$ python -q
>>> import numpy as np
>>> np.set_printoptions(precision=3, suppress=True, linewidth=160)
>>> K = np.loadtxt("dump.csv", delimiter=",")
>>> K
array([[  6.879,  -9.304,   6.811,   3.392,   0.571,  -4.418,   2.896,  -8.913,  10.027],
       [ 10.643,  -3.233,   6.819,  -0.066,   0.305,   1.812,  -5.603,   4.323, -13.279],
       [ -7.908,   0.954,  -0.395,   1.143, -13.517,  -3.314,  -7.998,  -5.616,   6.775],
       [ -9.309,   2.736,  -7.017,   1.195,  12.609,  -3.189,  -1.609,  -7.502,  -5.212],
       [ 13.275,   4.92 ,  -0.998,   6.305,  10.361,  -1.557,  -6.82 ,  -0.554,   1.487],
       [ -6.18 ,  -0.687,   6.069, -10.456,   4.681,  -8.883,   6.534,   6.782,   5.067],
       [ -0.643,   1.167,   5.759, -11.599,   5.05 ,  -9.499,   9.086,  -5.152,   2.386],
       [ -0.848,  -7.995,   8.364,   2.671,  -5.166,   0.089,   1.213, -14.83 ,  -3.19 ],
       [ -6.293,  -0.587,  -5.14 ,   4.745,  -7.519,   3.42 , -13.772,   3.98 ,   6.114],
       [  1.22 ,  -2.494,   8.081,   8.007,   0.698,  -5.037,  11.891,  -2.737,  -9.387],
       [  8.438,   0.26 ,  16.653,  -0.34 ,   6.601,  -2.455,  -1.214,  -0.144,  -0.44 ],
       [  8.056,  -3.123,   4.927,  -7.145,  -8.227,   8.933,  -0.331,   9.931,   1.947],
       [ -8.753,   4.009,   4.037,   4.224,  12.65 ,   7.116,  -5.519,   3.579,  -4.386],
       [ -4.812,  -1.946,   2.404,   8.859,  -8.776,  -0.821,   3.491,  13.64 ,  -3.588],
       [  3.715,  11.555,  -4.491,  -0.009,  -0.978,   9.069,   9.424,   1.072,  -7.704],
       [  1.819, -16.598,  -0.447,  -5.468,   3.283,  -4.043,   7.128,   3.032,  -1.991],
       [ 12.246,   3.388,  -1.368,   1.519,  -9.45 ,   1.722,  -1.608,   7.995,   8.695],
       [  2.87 , -10.308,   3.656,   3.151, -10.372,   0.775,   4.048,   6.627,  -9.681],
       [  6.723,  -3.759,  -4.255,   4.146,  -3.09 ,  -7.894,   8.964,  11.948,   3.225],
       [ 12.297,   2.149,  -0.839,   5.469,   9.96 ,   0.954,   6.693,  -1.731,   8.101],
       [  0.658,   2.516,   6.054,   9.69 ,  -1.629,  14.028,  -0.349,  -7.928,  -0.53 ],
       [ -5.032,  -6.087, -10.083,   8.323,  -8.414,  -3.247,   9.234,   0.263,   0.074],
       [  7.133, -10.141,   0.692, -11.145,   0.395,   4.037,  -2.613,   3.421,  -9.307],
       [ 15.436,  -3.758,   3.029,  -5.013,  -8.583,  -4.366,  -3.466,   2.737,   1.033],
       [  4.07 ,  12.713,   5.642,   8.413,   7.006,  -6.199,   1.988,  -4.356,   2.96 ],
       [  0.928, -10.491,  -2.047,   0.647,  -4.63 ,   1.331,   9.415, -13.066,   1.382],
       [  6.144,   2.637,  15.346,  -0.455,  -5.35 ,  -5.916,  -1.287,   6.425,   3.609],
       [ -3.449,   6.564,  -1.813,  -0.238,  12.34 ,   3.537,   4.401, -11.49 ,   5.049],
       [  7.73 ,   2.326,   3.021,  -9.219,  -4.253,   4.283, -10.709,   7.272,  -6.06 ],
       [  6.226,   8.732,   5.844,   7.911,  -1.144,  13.039,   0.681,  -2.527,  -3.176],
       [  2.217,  -8.516,   7.23 ,  -5.037,   8.486,  -4.926,  10.439,   5.725,  -2.63 ],
       [  2.037,  -5.796,   3.548,   9.324,   1.863,  -2.804, -14.044,   3.249,   6.604],
       [  4.464,  -0.811,  -0.785,   9.936,  -4.615,   4.769,  12.281,  -7.554,  -5.303],
       [  0.623,  -0.683,  -8.083,   7.687,   7.687, -10.678,   0.274,   9.169,   4.177],
       [ -0.924,  -2.1  ,   0.765,  -7.306,   7.178,  -7.743,  -0.033,   7.345, -13.242],
       [ -1.703,  -5.345,   4.957,  -5.187,   1.393,  -7.504,   4.117,  -2.893, -15.28 ],
       [ -9.974,  -7.519,   7.04 ,  -8.411,  -5.617,  -5.749,  -7.424,   1.843,  -0.763],
       [ -3.027,  -5.902,   5.297,   5.11 ,  -0.86 ,  14.888,  -2.909,   6.442,   5.428],
       [ -0.353,   2.805,   0.198,   8.413,  16.249,   5.481,   4.72 ,   1.48 ,   1.63 ],
       [ -7.737,  -1.178,  11.107,   0.292,  -6.782,   0.137,  -9.924,   8.374,   0.828],
       [  6.228,   8.223,  -0.895,   8.474,  -9.447,   6.677,  -5.3  ,  -6.122,  -4.646],
       [  3.077,  -7.451, -11.989,  -3.825,   9.099,   3.662,  -0.826,  -5.837,   6.759],
       [ -6.577,   3.44 , -13.687,   2.895,  -8.662,  -6.456,  -5.488,   1.408,   0.612],
       [ -6.442,   9.886,   0.78 ,  -1.126,   2.315,  -0.322,   4.325,   4.771,  14.559],
       [-11.309,  -4.733, -12.65 ,  -2.188,   3.161,  -3.821,   1.861,  -6.842,   3.164],
       [ -3.753,  -3.795, -11.481,   1.934,  -1.169,  -1.778,  -4.436, -13.875,  -4.388],
       [ -5.571, -15.397,   8.636,  -0.587,   4.322,   1.525,   3.698,   4.024,  -2.473],
       [ -0.783,   8.175,  13.351,   0.935,   5.828,  -6.754,   7.432,   4.273,  -0.594],
       [ -5.531,  -4.322,  -2.318,  11.911,  -2.904,  -2.628,   9.712,  -5.826,   7.737]])
>>> dist = np.linalg.norm(K[:, None] - K[None], axis=-1)
>>> np.unravel_index(dist.round(6).argmax(), dist.shape)
(np.int64(28), np.int64(48))
>>> (dist + 1e9 * np.eye(49)).round(6).argmin(axis=1)
array([25, 22,  8, 44, 19,  6,  5, 25,  2, 32, 26, 28, 38, 17, 29, 30, 23, 13, 33,  4, 29, 48,  1, 16, 47,  7, 10,  3,  1, 20, 15,  8,  9, 18, 35, 34, 39, 20,
       12, 36, 29, 44,  8,  5, 45, 44, 15, 10, 21])
